$ python -q
>>> import numpy as np
>>> import numpy.linalg as la
>>> np.set_printoptions(precision=3, suppress=True, linewidth=200)
>>> rd = lambda a: np.round(a, 3) + 0
>>> F = np.array([[0.2, 6.0, -0.6],
...     [-1.0, 8.0, 0.1],
...     [-0.5, -6.0, -1.2],
...     [-0.7, 16.0, -2.9]])
>>> t = np.radians(174)
>>> r_ = np.eye(3)
>>> r_[0, 0] = r_[1, 1] = np.cos(t)
>>> r_[0, 1], r_[1, 0] = -np.sin(t), np.sin(t)
>>> rd(r_)
array([[-0.995, -0.105,  0.   ],
       [ 0.105, -0.995,  0.   ],
       [ 0.   ,  0.   ,  1.   ]])
>>> B = F @ r_.T
>>> np.allclose(la.norm(F, axis=1), la.norm(B, axis=1))
True
>>> rd(np.abs(B - F).max(axis=0))
array([ 1.624, 31.986,  0.   ])
>>> B = np.c_[F[:, :2] @ np.array([[5, -1], [-4, -3]]), np.array([-3, 0, 2, -1])]
>>> B
array([[-23. , -18.2,  -3. ],
       [-37. , -23. ,   0. ],
       [ 21.5,  18.5,   2. ],
       [-67.5, -47.3,  -1. ]])
>>> la.matrix_rank(np.c_[F, B])
np.int64(4)
>>> rd(la.norm(la.qr(F)[0].T @ B, axis=0) ** 2 / ((B ** 2).sum(axis=0) + 1e-12))
array([1.   , 1.   , 0.815])
>>> rd(la.lstsq(F, B[:, 0])[0])
array([ 5., -4.,  0.])
>>> x0 = np.array([-1, 2, 0])
>>> y = F @ x0
>>> y
array([ 11.8,  17. , -11.5,  32.7])
>>> rd(la.solve(F.T @ F, F.T @ y))
array([-1.,  2.,  0.])
>>> rd(la.pinv(F) @ F)
array([[1., 0., 0.],
       [0., 1., 0.],
       [0., 0., 1.]])
>>> rd(la.lstsq(F, y)[0])
array([-1.,  2.,  0.])
>>> rng = np.random.default_rng(53829)
>>> y = y + 0.3 * rng.normal(size=4)
>>> rd(y)
array([ 11.982,  16.645, -10.933,  32.793])
>>> coef, *_ = la.lstsq(F, y)
>>> rd(coef)
array([-0.898,  1.965, -0.274])
>>> x0 = np.array([9, -2, 3])
>>> la.norm(F @ x0) <= la.norm(F, 2) * la.norm(x0) + 1e-9
np.True_
>>> (F @ x0).argmax()
np.int64(2)
>>> F @ np.eye(3)[2]
array([-0.6,  0.1, -1.2, -2.9])
>>> rd(F @ (2 * x0))
array([-24. , -49.4,   7.8, -94. ])
>>> rd((F * x0).sum(axis=1))
array([-12. , -24.7,   3.9, -47. ])
>>> rd(F @ x0)
array([-12. , -24.7,   3.9, -47. ])
>>> t3 = np.stack([F, 4 * F, F[::-1]])
>>> t3.shape
(3, 4, 3)
>>> la.matrix_rank(t3.reshape(3, -1))
np.int64(2)
>>> rd(t3.sum(axis=0))
array([[  0.3,  46. ,  -5.9],
       [ -5.5,  34. ,  -0.7],
       [ -3.5, -22. ,  -5.9],
       [ -3.3,  86. , -15.1]])
>>> la.matrix_rank(t3)
array([3, 3, 3])
>>> rd(la.norm(t3, axis=(1, 2)))
array([20.1  , 80.399, 20.1  ])
>>> Q, _ = la.qr(np.array([[2.0, 0.3], [1.6, -0.1], [1.6, -1.0]]))
>>> mat = Q @ Q.T
>>> rd(mat)
array([[ 0.761,  0.411, -0.113],
       [ 0.411,  0.292,  0.194],
       [-0.113,  0.194,  0.947]])
>>> U, sigma, VT = la.svd(mat)
>>> vecs = VT[:(sigma > 1e-8).sum()]
>>> x0 = mat[0] + -3 * mat[2] + rng.integers(2) * np.eye(3)[1]
>>> rd(x0)
array([ 1.099,  0.829, -2.953])
>>> la.matrix_rank(np.vstack([mat, x0]))
np.int64(3)
>>> rd(vecs.T @ vecs)
array([[ 0.761,  0.411, -0.113],
       [ 0.411,  0.292,  0.194],
       [-0.113,  0.194,  0.947]])
>>> B = mat / np.sqrt((mat ** 2).mean(axis=1, keepdims=True))
>>> rd(mat - mat.mean(axis=1, keepdims=True))
array([[ 0.408,  0.058, -0.466],
       [ 0.112, -0.007, -0.105],
       [-0.455, -0.149,  0.604]])
>>> la.matrix_rank(mat - mat.mean(axis=1, keepdims=True))
np.int64(2)
>>> la.matrix_rank(B) == la.matrix_rank(mat)
np.True_
>>> w, vecs = la.eigh(mat)
>>> rd(w)
array([0., 1., 1.])
>>> r0 = np.array([1, -1, 1, -3])
>>> r1 = np.array([3, 4, 2, -5])
>>> data = np.outer(r0, r1)
>>> data
array([[  3,   4,   2,  -5],
       [ -3,  -4,  -2,   5],
       [  3,   4,   2,  -5],
       [ -9, -12,  -6,  15]])
>>> rd(np.trace(la.pinv(data) @ data))
np.float64(1.0)
>>> np.abs(np.diag(la.qr(data)[1])) > 1e-9
array([ True, False, False, False])
>>> U, sigma, VT = la.svd(data)
>>> vecs = VT[:(sigma > 1e-8).sum()]
>>> x0 = data[0] + 2 * data[2] + rng.integers(2) * np.eye(4)[1]
>>> x0
array([  9.,  13.,   6., -15.])
>>> rd(la.norm(x0 - vecs.T @ vecs @ x0))
np.float64(0.839)
>>> la.matrix_rank(np.vstack([data, x0]))
np.int64(2)
>>> B = np.array([[-2, 1], [-1, -2]])
>>> B[-1] = B[0]
>>> A = B + 0.05 * np.eye(2)
>>> A
array([[-1.95,  1.  ],
       [-2.  ,  1.05]])
>>> la.matrix_rank(A, rtol=0.1)
np.int64(1)
>>> round(np.log10(la.cond(A)))
2
>>> rd(np.abs(la.svd(A)[2][-1]))
array([0.461, 0.888])
>>> [round(float(x), 3) for x in la.svd(A, compute_uv=False)[:3]]
[3.147, 0.015]
>>> z = rng.permutation(2)
>>> z
array([1, 0])
>>> B = A[z][:, z]
>>> np.diag(B)
array([ 1.05, -1.95])
>>> np.allclose(B, A)
False
>>> rd(np.sort(np.abs(la.eigvals(B))))
array([0.05, 0.95])
>>> Q, r_ = la.qr(A)
>>> rd(np.abs(np.diag(r_)))
array([2.793, 0.017])
>>> rd(Q)
array([[-0.698, -0.716],
       [-0.716,  0.698]])
>>> rd(r_)
array([[ 2.793, -1.45 ],
       [ 0.   ,  0.017]])
>>> np.allclose(r_.T @ r_, A.T @ A)
True
>>> U, sigma, VT = la.svd(A)
>>> rd(sigma)
array([3.147, 0.015])
>>> B = U[:, :1] @ np.diag(sigma[:1]) @ VT[:1]
>>> la.matrix_rank(A, rtol=0.05)
np.int64(1)
>>> rd(B)
array([[-1.945,  1.01 ],
       [-2.005,  1.041]])
>>> E = np.load("run19.npy")
>>> E
array([[0, 0, 2],
       [0, 0, 0],
       [2, 0, 1]])
>>> rank = la.matrix_rank(E)
>>> rank
np.int64(2)
>>> N = la.svd(E)[2][rank:].T
>>> N[:, 0] / N[np.abs(N[:, 0]).round(6).argmax(), 0]
array([0., 1., 0.])
>>> [int(la.matrix_rank(E[:, :j + 1])) for j in range(3)]
[1, 1, 2]
>>> la.matrix_rank(E.T @ E), la.matrix_rank(E @ E.T)
(np.int64(2), np.int64(2))
>>> [int(la.matrix_rank(np.delete(E, i, axis=0))) for i in range(3)]
[1, 2, 1]
>>> t = np.radians(60)
>>> r_ = np.eye(3)
>>> r_[2, 2] = r_[1, 1] = np.cos(t)
>>> r_[2, 1], r_[1, 2] = -np.sin(t), np.sin(t)
>>> rd(r_)
array([[ 1.   ,  0.   ,  0.   ],
       [ 0.   ,  0.5  ,  0.866],
       [ 0.   , -0.866,  0.5  ]])
>>> B = E @ r_.T
>>> rd(la.det(r_)), np.trace(r_)
(np.float64(1.0), np.float64(2.0))
>>> np.allclose(E @ E.T, B @ B.T)
True
>>> rd(la.svd(E, compute_uv=False)), rd(la.svd(B, compute_uv=False))
(array([2.562, 1.562, 0.   ]), array([2.562, 1.562, 0.   ]))
>>> rd(B)
array([[0.   , 1.732, 1.   ],
       [0.   , 0.   , 0.   ],
       [2.   , 0.866, 0.5  ]])
>>> np.allclose(la.norm(E, axis=1), la.norm(B, axis=1))
True
>>> M = np.loadtxt("test1.csv", delimiter=",")
>>> M
array([[-29.826, -15.884,  -7.92 ],
       [-29.137, -15.426,  -7.603],
       [-24.117, -12.153,  -5.353],
       [-22.666, -11.23 ,  -4.725],
       [-20.902, -10.125,  -3.977],
       [-13.133,  -5.537,  -0.968],
       [ -9.128,  -3.433,   0.291],
       [ -7.44 ,  -2.63 ,   0.715],
       [ -7.053,  -2.455,   0.8  ],
       [ -4.279,  -1.335,   1.201],
       [ -3.072,  -0.942,   1.2  ],
       [ -2.648,  -0.822,   1.158],
       [ -0.23 ,  -0.136,   0.158],
       [  0.75 ,   0.681,  -0.391],
       [  0.884,   0.836,  -0.432],
       [  0.922,   0.881,  -0.442],
       [  0.933,   0.893,  -0.445],
       [  2.319,   2.746,  -0.435],
       [  4.448,   5.789,   0.274],
       [  6.291,   8.412,   1.147],
       [  7.413,   9.991,   1.737],
       [  8.712,  11.804,   2.455],
       [ 13.127,  17.854,   5.073],
       [ 18.873,  25.535,   8.694],
       [ 19.47 ,  26.323,   9.078],
       [ 23.889,  32.11 ,  11.955],
       [ 29.379,  39.204,  15.586]])
>>> B = np.c_[M[:, :2] @ np.array([[2, 0], [1, 2]]), np.array([0, -1, 2, -1, 2, -2, 0, 0, -2, 0, -2, 0, -2, 0, -2, 2, 2, 1, -1, 0, 0, 1, -2, -2, -1, -2, 0])]
>>> rd(B)
array([[-75.536, -31.768,   0.   ],
       [-73.7  , -30.852,  -1.   ],
       [-60.387, -24.306,   2.   ],
       [-56.562, -22.46 ,  -1.   ],
       [-51.929, -20.25 ,   2.   ],
       [-31.803, -11.074,  -2.   ],
       [-21.689,  -6.866,   0.   ],
       [-17.51 ,  -5.26 ,   0.   ],
       [-16.561,  -4.91 ,  -2.   ],
       [ -9.893,  -2.67 ,   0.   ],
       [ -7.086,  -1.884,  -2.   ],
       [ -6.118,  -1.644,   0.   ],
       [ -0.596,  -0.272,  -2.   ],
       [  2.181,   1.362,   0.   ],
       [  2.604,   1.672,  -2.   ],
       [  2.725,   1.762,   2.   ],
       [  2.759,   1.786,   2.   ],
       [  7.384,   5.492,   1.   ],
       [ 14.685,  11.578,  -1.   ],
       [ 20.994,  16.824,   0.   ],
       [ 24.817,  19.982,   0.   ],
       [ 29.228,  23.608,   1.   ],
       [ 44.108,  35.708,  -2.   ],
       [ 63.281,  51.07 ,  -2.   ],
       [ 65.263,  52.646,  -1.   ],
       [ 79.888,  64.22 ,  -2.   ],
       [ 97.962,  78.408,   0.   ]])
>>> rd(la.norm(la.qr(M)[0].T @ B, axis=0) ** 2 / ((B ** 2).sum(axis=0) + 1e-12))
array([1.   , 1.   , 0.162])
>>> Xc = B - B.mean(axis=0)
>>> U, sigma, VT = la.svd(Xc, full_matrices=False)
>>> (np.sign(U[:, 0]) == np.sign(U[0, 0])).astype(int)
array([1, 1, 1, 1, 1, 1, 1, 1, 1, 1, 1, 1, 1, 1, 1, 1, 1, 0, 0, 0, 0, 0, 0, 0, 0, 0, 0])
>>> np.searchsorted(np.cumsum(sigma ** 2) / (sigma ** 2).sum(), 0.9) + 1
np.int64(1)
>>> rd(VT[0] * np.sign(VT[0, np.abs(VT[0]).argmax()]))
array([ 0.847,  0.531, -0.006])
>>> rd(sigma)
array([266.901,  24.375,   6.848])
>>> rd(np.abs(VT[-1]))
array([0.009, 0.026, 1.   ])
>>> np.abs(U[:, 0]).argmax()
np.int64(26)
>>> rd((sigma ** 2).sum() ** 2 / (sigma ** 4).sum())
np.float64(1.018)
>>> rd(la.norm(A, "nuc"))
np.float64(3.162)
>>> la.norm(A, axis=1).argmax()
np.int64(1)
>>> rd(la.norm(A, 2))
np.float64(3.147)
>>> rd(la.norm(A, 1)), rd(la.norm(A, np.inf))
(np.float64(3.95), np.float64(3.05))
>>> rd(la.norm(A[1], 1)), rd(la.norm(A[1], np.inf))
(np.float64(3.05), np.float64(2.0))
>>> K = np.load("arr.npy")
>>> K
array([[5, 4, 5],
       [2, 1, 2],
       [2, 1, 2]])
>>> U, sigma, VT = la.svd(K)
>>> vecs = VT[:(sigma > 1e-8).sum()]
>>> x0 = K[1] + 5 * K[0] + rng.integers(2) * np.eye(3)[0]
>>> x0
array([28., 21., 27.])
>>> la.matrix_rank(np.vstack([K, x0]))
np.int64(3)
>>> rd(la.norm(x0 - vecs.T @ vecs @ x0))
np.float64(0.707)
